% python3 -q
>>> import numpy as np
>>> np.set_printoptions(suppress=True, linewidth=120)
>>> J = np.array([[2, 3, 4, 5], [6, 7, 8, 9], [10, 11, 12, 13]])
>>> Y = J / np.linalg.norm(J, axis=1, keepdims=True)
>>> G = Y @ Y.T
>>> (G - 2 * np.eye(3)).round(6).argmax(axis=1)
array([1, 2, 1])
>>> (np.abs(G) > 0.9).astype(int)
array([[1, 1, 1],
       [1, 1, 1],
       [1, 1, 1]])
>>> round(float(np.degrees(np.arccos(np.clip(G[2, 0], -1, 1)))), 2)
12.16
>>> np.argwhere(np.triu(np.abs(G) > 0.95, 1))
array([[0, 1],
       [0, 2],
       [1, 2]])
>>> G[2].round(2)
array([0.98, 1.  , 1.  ])
>>> Uu, sig, Vh = np.linalg.svd(J)
>>> sig.round(2) + 0
array([28.56,  1.53,  0.  ])
>>> Y = Uu[:, :2] @ np.diag(sig[:2]) @ Vh[:2]
>>> round(float(np.abs(J - Y).max()), 2)
0.0
>>> round(np.linalg.norm(J - Y, 2), 2), round(sig[2], 2)
(np.float64(0.0), np.float64(0.0))
>>> np.abs(np.diag(np.linalg.qr(J)[1])) > 1e-9
array([ True,  True, False])
>>> np.allclose(J[:-1].T @ np.linalg.lstsq(J[:-1].T, J[-1])[0], J[-1])
True
>>> np.unique(J.round(6), axis=0).shape
(3, 4)
>>> np.linalg.lstsq(J[:-1].T, J[-1])[2]
np.int32(2)
>>> feats = np.array([[3, -4, 3, -4, 3, -4],
...     [-3, 3, -3, 3, -3, 3],
...     [1, 3, 1, 3, 1, 3],
...     [3, -4, 3, -4, 3, -4],
...     [-3, 3, -3, 3, -3, 3],
...     [1, 3, 1, 3, 1, 3]])
>>> # rank 2
>>> Uu, sig, Vh = np.linalg.svd(feats)
>>> sig.round(2) + 0
array([16.61,  6.48,  0.  ,  0.  ,  0.  ,  0.  ])
>>> Y = Uu[:, :2] @ np.diag(sig[:2]) @ Vh[:2]
>>> round(np.linalg.norm(feats - Y, 2), 2), round(float(sig[2]), 2)
(np.float64(0.0), 0.0)
>>> round(float(np.linalg.norm(feats - Y) / np.linalg.norm(feats)), 2)
0.0
>>> np.linalg.matrix_rank(feats, rtol=0.05)
np.int64(2)
>>> Y.round(2)
array([[ 3., -4.,  3., -4.,  3., -4.],
       [-3.,  3., -3.,  3., -3.,  3.],
       [ 1.,  3.,  1.,  3.,  1.,  3.],
       [ 3., -4.,  3., -4.,  3., -4.],
       [-3.,  3., -3.,  3., -3.,  3.],
       [ 1.,  3.,  1.,  3.,  1.,  3.]])
